$ python -q
>>> import numpy as np
>>> np.set_printoptions(precision=3, suppress=True, linewidth=140, floatmode="fixed")
>>> E = np.load("dump.npy")
>>> E
array([[ -2.943,   2.092,  -3.963,   2.423,  -5.711,  -0.226,  -0.897,   3.999,   8.704,  -3.356,  -1.141,   1.730, -12.979,  -7.494],
       [  0.590,  -4.221,   4.251,  -2.214,   5.638,  -1.683,   5.019,  -2.184,  -9.003,   5.166,   2.303,  -2.421,  12.280,   4.959],
       [ -3.466,  -6.635,   3.606,  -1.283,   4.029,  -4.402,  10.524,   1.400,  -7.121,   6.801,   3.619,  -2.926,   7.878,  -0.553],
       [  7.091,   5.816,  -0.324,  -0.902,   0.926,   5.480, -11.657,  -5.685,  -0.241,  -4.746,  -3.172,   1.754,   3.631,   8.185],
       [  3.665,   6.707,  -3.531,   1.216,  -3.894,   4.514, -10.735,  -1.593,   6.939,  -6.826,  -3.658,   2.925,  -7.542,   0.867],
       [  4.645,  -0.135,   3.374,  -2.384,   5.269,   1.797,  -2.615,  -5.159,  -7.690,   1.553,   0.074,  -1.003,  12.421,   8.948],
       [ -3.699,   1.277,  -3.750,   2.430,  -5.578,  -0.899,   0.594,   4.533,   8.356,  -2.619,  -0.696,   1.436, -12.868,  -8.189],
       [ -6.121,  -2.087,  -2.387,   2.112,  -4.266,  -3.397,   6.328,   5.974,   5.809,   0.630,   1.138,   0.086, -10.602,  -9.732],
       [  0.592,  -4.220,   4.251,  -2.214,   5.638,  -1.681,   5.015,  -2.186,  -9.003,   5.164,   2.302,  -2.420,  12.281,   4.962],
       [  1.461,  -3.498,   4.203,  -2.321,   5.741,  -1.006,   3.576,  -2.879,  -9.016,   4.573,   1.908,  -2.200,  12.703,   5.956],
       [  4.044,   6.827,  -3.375,   1.081,  -3.619,   4.721, -11.115,  -1.966,   6.562,  -6.855,  -3.724,   2.915,  -6.862,   1.478],
       [  5.099,   0.476,   3.137,  -2.333,   5.047,   2.256,  -3.666,  -5.436,  -7.250,   0.967,  -0.260,  -0.760,  12.047,   9.256],
       [ -4.685,  -6.975,   3.061,  -0.828,   3.089,  -5.044,  11.688,   2.617,  -5.819,   6.837,   3.804,  -2.867,   5.572,  -2.561],
       [ -5.765,  -7.003,   2.331,  -0.301,   1.935,  -5.489,  12.372,   3.795,  -4.145,   6.547,   3.820,  -2.667,   2.836,  -4.588],
       [  7.058,   4.443,   0.902,  -1.509,   2.513,   4.842,  -9.889,  -6.148,  -2.811,  -3.133,  -2.423,   1.012,   7.041,   9.371],
       [ -1.459,  -5.646,   4.112,  -1.837,   5.068,  -3.150,   8.062,  -0.448,  -8.445,   6.235,   3.080,  -2.788,  10.578,   2.361],
       [  2.500,   6.215,  -3.900,   1.575,  -4.595,   3.825,  -9.410,  -0.490,   7.865,  -6.595,  -3.390,   2.890,  -9.320,  -0.900],
       [  6.094,   2.039,   2.412,  -2.120,   4.294,   3.364,  -6.251,  -5.962,  -5.858,  -0.581,  -1.112,  -0.107,  10.655,   9.725],
       [  6.490,   2.814,   1.985,  -1.966,   3.814,   3.875,  -7.475,  -6.116,  -5.013,  -1.378,  -1.535,   0.237,   9.713,   9.774],
       [ -5.865,  -1.642,  -2.613,   2.186,  -4.511,  -3.093,   5.610,   5.855,   6.249,   0.181,   0.896,   0.277, -11.069,  -9.651],
       [ -5.625,  -1.253,  -2.798,   2.243,  -4.706,  -2.820,   4.970,   5.732,   6.607,  -0.206,   0.684,   0.441, -11.435,  -9.548],
       [  5.046,   0.401,   3.167,  -2.340,   5.076,   2.201,  -3.538,  -5.404,  -7.307,   1.039,  -0.219,  -0.790,  12.097,   9.222],
       [ -0.868,  -5.275,   4.188,  -1.964,   5.280,  -2.745,   7.234,  -0.964,  -8.682,   5.974,   2.877,  -2.704,  11.171,   3.147],
       [  6.266,   2.359,   2.242,  -2.061,   4.105,   3.579,  -6.762,  -6.035,  -5.523,  -0.908,  -1.287,   0.033,  10.288,   9.761],
       [  6.921,   3.917,   1.284,  -1.680,   2.984,   4.549,  -9.138,  -6.189,  -3.596,  -2.553,  -2.136,   0.752,   8.024,   9.589],
       [ -4.672,   0.101,  -3.361,   2.381,  -5.258,  -1.823,   2.675,   5.175,   7.666,  -1.520,  -0.055,   0.989, -12.402,  -8.967],
       [  6.284,   2.393,   2.223,  -2.054,   4.084,   3.601,  -6.816,  -6.042,  -5.486,  -0.943,  -1.305,   0.048,  10.247,   9.764],
       [  5.480,   7.031,  -2.556,   0.456,  -2.281,   5.388, -12.237,  -3.471,   4.655,  -6.665,  -3.835,   2.739,  -3.649,   4.020]])
>>> cov = np.cov(E, rowvar=False)
>>> np.polyfit(E[:, 11], E[:, 1], 1)
array([2.131, 0.483])
>>> np.round(np.linalg.eigvalsh(cov)[::-1], 3) + 0
array([235.910, 158.252,   0.000,   0.000,   0.000,   0.000,   0.000,   0.000,   0.000,   0.000,   0.000,   0.000,   0.000,   0.000])
>>> r = np.linalg.matrix_rank(E)
>>> r
np.int64(2)
>>> N = np.linalg.svd(E)[2][r:].T
>>> [int(np.linalg.matrix_rank(np.delete(E, i, axis=0))) for i in range(28)]
[2, 2, 2, 2, 2, 2, 2, 2, 2, 2, 2, 2, 2, 2, 2, 2, 2, 2, 2, 2, 2, 2, 2, 2, 2, 2, 2, 2]
>>> [int(np.linalg.matrix_rank(E[:, :j + 1])) for j in range(14)]
[1, 2, 2, 2, 2, 2, 2, 2, 2, 2, 2, 2, 2, 2]
>>> np.allclose(E @ N, 0)
True
>>> np.linalg.matrix_rank(E.T @ E), np.linalg.matrix_rank(E @ E.T)
(np.int64(2), np.int64(2))
>>> np.round(np.trace(np.linalg.pinv(E) @ E), 3)
np.float64(2.0)
>>> J = np.loadtxt("run13.csv", delimiter=",")
>>> J
array([[ 0.327, -0.721, -0.080, -0.923,  0.675, -0.598, -0.814, -0.991, -0.997],
       [ 0.740, -0.462,  0.397, -0.869, -0.941, -0.235, -0.786, -0.843, -0.974],
       [ 0.983, -0.119, -0.397, -0.701,  0.635,  0.974, -0.617, -0.635,  0.920],
       [-0.658,  0.753, -0.462, -0.119, -0.978, -0.149,  0.168,  0.664, -0.565],
       [ 0.757, -0.997,  0.989, -0.905,  0.670, -0.993, -0.946, -0.999, -1.000],
       [ 0.978,  0.405, -0.060, -0.414, -0.939,  0.972, -0.414,  0.635,  0.976],
       [-0.887,  0.808, -0.020,  0.961, -0.680, -0.030,  0.905,  0.995,  0.992],
       [-0.701,  1.000, -0.992,  0.977, -0.999,  0.999,  0.983,  1.000,  1.000],
       [-0.544,  0.254,  0.629,  0.345, -0.994, -0.731,  0.188,  0.845, -0.537],
       [-0.501, -0.664,  0.898,  0.647, -0.623, -0.912,  0.226,  0.530, -0.470],
       [ 0.967,  0.282, -0.881, -0.986, -0.388,  0.957, -0.910, -0.981, -0.900],
       [-0.711,  0.938, -0.862,  0.843,  0.090,  0.862,  0.848,  0.978,  0.996],
       [ 0.501,  0.438, -0.363,  0.129, -0.110,  0.778,  0.139,  0.537,  0.901],
       [-0.696, -0.983,  0.991,  0.804,  0.881, -0.996,  0.119, -0.478, -0.933],
       [ 0.797, -0.976,  0.925, -0.804,  0.701, -0.894, -0.859, -0.989, -0.995],
       [-0.478,  0.954, -0.885,  0.336, -0.922,  0.869,  0.592,  0.945,  0.945],
       [-0.938,  0.988, -0.762, -0.129, -1.000, -0.207,  0.446,  0.989, -0.789],
       [ 0.680,  0.971, -0.940,  0.110, -0.907,  0.993,  0.446,  0.960,  0.998],
       [ 0.446,  0.310, -0.446, -0.735, -0.808,  0.430, -0.493, -0.523, -0.735],
       [-0.572, -0.993,  0.949, -0.892,  0.934, -0.999, -0.892, -0.999, -1.000],
       [-0.927,  0.876, -0.345,  0.970, -0.345,  0.159,  0.934,  0.996,  0.996],
       [ 0.478,  0.119,  0.726,  0.909, -0.641,  0.523,  0.658,  0.982,  0.997],
       [ 0.493, -0.998,  0.987, -0.840,  0.978, -0.996, -0.919, -0.999, -1.000],
       [ 0.551, -0.446,  0.414,  0.478,  0.862,  0.363,  0.159,  0.197,  0.901],
       [ 0.501, -0.264, -0.020, -0.938, -0.954, -0.388, -0.827, -0.932, -0.996],
       [ 0.706, -0.997,  0.988, -0.478,  0.982, -0.983, -0.814, -0.993, -0.995],
       [-0.885,  0.354, -0.478, -0.716, -0.894, -0.862, -0.319, -0.721, -0.997],
       [-0.856, -0.949,  0.537,  0.653,  1.000, -0.951,  0.336, -0.960, -0.753],
       [-0.859,  0.887, -0.327,  0.994,  0.731,  0.731,  0.976,  0.999,  1.000],
       [ 0.950,  0.864, -0.770, -0.774, -0.993,  0.985, -0.493,  0.592,  0.885],
       [-1.000, -0.446, -0.020,  0.859,  0.997, -0.999,  0.834, -0.611, -0.997],
       [ 0.090,  0.981, -0.960,  0.623, -0.572,  0.991,  0.762,  0.984,  0.999],
       [ 0.872, -1.000,  0.998, -0.969,  0.963, -0.999, -0.986, -1.000, -1.000],
       [-0.978,  0.946, -0.762,  0.947, -0.397,  0.040,  0.935,  0.992,  0.980],
       [ 0.920,  0.050,  0.770,  0.139, -0.996,  0.670, -0.217,  0.900,  0.917],
       [-0.982,  0.912, -0.753,  0.985,  0.914,  0.197,  0.970,  0.994,  0.998],
       [-0.965,  0.922, -0.985,  0.110,  0.975,  0.470,  0.670, -0.110,  0.070],
       [-0.430,  0.380, -0.641, -0.991, -0.999, -0.800, -0.909, -0.979, -1.000],
       [ 0.757,  0.010, -0.139, -0.711, -0.740,  0.551, -0.565, -0.537, -0.478],
       [ 0.937,  0.851, -0.462, -0.617, -0.999,  0.967, -0.397,  0.862,  0.898],
       [-0.670, -0.872,  0.735,  0.706,  0.996, -0.900,  0.345, -0.604, -0.291],
       [-0.060, -0.988,  0.867,  0.245,  1.000, -0.937, -0.282, -0.988, -0.869],
       [ 0.939, -0.945,  0.851, -0.558,  0.900, -0.159, -0.735, -0.939, -0.558],
       [-0.254,  0.986, -0.981, -0.245, -0.945,  0.975,  0.446,  0.901,  0.943],
       [ 0.670,  0.770, -0.925,  0.371,  0.988,  0.989,  0.493,  0.515,  0.999],
       [ 0.843, -0.974,  0.397, -0.762,  1.000, -0.264, -0.774, -0.998, -0.903],
       [-0.984,  0.446, -0.706,  0.731,  0.984, -0.766,  0.766,  0.149, -0.264],
       [-0.753, -0.905,  0.235,  0.766,  1.000, -0.782,  0.508, -0.910,  0.319],
       [ 0.670, -0.962,  0.786, -0.840,  0.926, -0.848, -0.840, -0.994, -0.996]])
>>> Y = np.c_[J[:, :2] @ np.array([[2, 2], [2, 0]]), np.array([-3, -1, 0, -2, 3, 1, 3, -2, 1, -1, -3, 2, 3, -2, -1, 2, -3, -2, 1, 1, -1, 1, -3, -3, 0, 2, 3, 3, 1, -3, 1, 2, 3, 0, 1, -1, 3, -2, -3, -1, 3, 3, 0, -1, -1, -3, 1, 0, 2])]
>>> Y
array([[-0.788,  0.654, -3.000],
       [ 0.556,  1.480, -1.000],
       [ 1.728,  1.966,  0.000],
       [ 0.190, -1.316, -2.000],
       [-0.480,  1.514,  3.000],
       [ 2.766,  1.956,  1.000],
       [-0.158, -1.774,  3.000],
       [ 0.598, -1.402, -2.000],
       [-0.580, -1.088,  1.000],
       [-2.330, -1.002, -1.000],
       [ 2.498,  1.934, -3.000],
       [ 0.454, -1.422,  2.000],
       [ 1.878,  1.002,  3.000],
       [-3.358, -1.392, -2.000],
       [-0.358,  1.594, -1.000],
       [ 0.952, -0.956,  2.000],
       [ 0.100, -1.876, -3.000],
       [ 3.302,  1.360, -2.000],
       [ 1.512,  0.892,  1.000],
       [-3.130, -1.144,  1.000],
       [-0.102, -1.854, -1.000],
       [ 1.194,  0.956,  1.000],
       [-1.010,  0.986, -3.000],
       [ 0.210,  1.102, -3.000],
       [ 0.474,  1.002,  0.000],
       [-0.582,  1.412,  2.000],
       [-1.062, -1.770,  3.000],
       [-3.610, -1.712,  3.000],
       [ 0.056, -1.718,  1.000],
       [ 3.628,  1.900, -3.000],
       [-2.892, -2.000,  1.000],
       [ 2.142,  0.180,  2.000],
       [-0.256,  1.744,  3.000],
       [-0.064, -1.956,  0.000],
       [ 1.940,  1.840,  1.000],
       [-0.140, -1.964, -1.000],
       [-0.086, -1.930,  3.000],
       [-0.100, -0.860, -2.000],
       [ 1.534,  1.514, -3.000],
       [ 3.576,  1.874, -1.000],
       [-3.084, -1.340,  3.000],
       [-2.096, -0.120,  3.000],
       [-0.012,  1.878,  0.000],
       [ 1.464, -0.508, -1.000],
       [ 2.880,  1.340, -1.000],
       [-0.262,  1.686, -3.000],
       [-1.076, -1.968,  1.000],
       [-3.316, -1.506,  0.000],
       [-0.584,  1.340,  2.000]])
>>> np.linalg.norm(np.linalg.qr(J)[0].T @ Y, axis=0) ** 2 / ((Y ** 2).sum(axis=0) + 1e-12)
array([1.000, 1.000, 0.352])
>>> np.round(np.linalg.lstsq(J, Y[:, 0])[0], 3) + 0
array([2.000, 2.000, 0.000, 0.000, 0.000, 0.000, 0.000, 0.000, 0.000])
>>> np.linalg.matrix_rank(Y)
np.int64(3)
>>> np.linalg.matrix_rank(np.c_[J, Y])
np.int64(10)
>>> Y = np.array([[1, 2, 1],
...     [3, 3, 1],
...     [0, 0, -3],
...     [3, -3, 3],
...     [-3, 1, 1],
...     [-1, -3, 3],
...     [-1, -2, 2],
...     [1, 3, -1],
...     [0, 0, 0]])
>>> np.vstack([J, Y.T]).shape
(52, 9)
>>> np.linalg.matrix_rank(np.vstack([J, Y.T]))
np.int64(9)
>>> Y = np.array([[2, 1, 2, 2, 0, 2],
...     [1, 0, 2, 0, 1, 0],
...     [0, 0, 1, 1, 2, 1],
...     [1, 2, 1, 0, 0, 2],
...     [0, 2, 1, 1, 2, 1],
...     [1, 2, 1, 2, 1, 1]])
>>> data = Y + Y.T
>>> data
array([[4, 2, 2, 3, 0, 3],
       [2, 0, 2, 2, 3, 2],
       [2, 2, 2, 2, 3, 2],
       [3, 2, 2, 0, 1, 4],
       [0, 3, 3, 1, 4, 2],
       [3, 2, 2, 4, 2, 2]])
>>> # symmetric
>>> np.all(np.linalg.eigvalsh(data) > 0)
np.False_
>>> round(float(np.linalg.eigvalsh(data).min()), 3)
-3.346
>>> X = np.loadtxt("layer10.csv", delimiter=",")
>>> X
array([[1.000, 0.900, 0.810, 0.729, 0.656, 0.590, 0.531, 0.478, 0.430],
       [0.900, 1.000, 0.900, 0.810, 0.729, 0.656, 0.590, 0.531, 0.478],
       [0.810, 0.900, 1.000, 0.900, 0.810, 0.729, 0.656, 0.590, 0.531],
       [0.729, 0.810, 0.900, 1.000, 0.900, 0.810, 0.729, 0.656, 0.590],
       [0.656, 0.729, 0.810, 0.900, 1.000, 0.900, 0.810, 0.729, 0.656],
       [0.590, 0.656, 0.729, 0.810, 0.900, 1.000, 0.900, 0.810, 0.729],
       [0.531, 0.590, 0.656, 0.729, 0.810, 0.900, 1.000, 0.900, 0.810],
       [0.478, 0.531, 0.590, 0.656, 0.729, 0.810, 0.900, 1.000, 0.900],
       [0.430, 0.478, 0.531, 0.590, 0.656, 0.729, 0.810, 0.900, 1.000]])
>>> x0 = np.ones(9)
>>> for _ in range(5):
...     x0 = X @ x0
...     x0 /= np.linalg.norm(x0)
...     print(round(x0 @ X @ x0, 3))
... 
6.771
6.771
6.771
6.771
6.771
>>> x0
array([0.300, 0.324, 0.342, 0.353, 0.356, 0.353, 0.342, 0.324, 0.300])
>>> def softmax(z):
...     e = np.exp(z - z.max(axis=-1, keepdims=True))
...     return e / e.sum(axis=-1, keepdims=True)
... 
>>> softmax(X[3] + 4)
array([0.104, 0.112, 0.123, 0.136, 0.123, 0.112, 0.104, 0.096, 0.090])
>>> softmax(X).sum(axis=1)
array([1.000, 1.000, 1.000, 1.000, 1.000, 1.000, 1.000, 1.000, 1.000])
>>> softmax(X[3])
array([0.104, 0.112, 0.123, 0.136, 0.123, 0.112, 0.104, 0.096, 0.090])
>>> softmax(10 * X[3])
array([0.030, 0.067, 0.166, 0.451, 0.166, 0.067, 0.030, 0.014, 0.007])
>>> S = X @ X.T / np.sqrt(9)
>>> softmax(S).round(6).argmax(axis=1)
array([3, 3, 3, 4, 4, 4, 5, 5, 5])
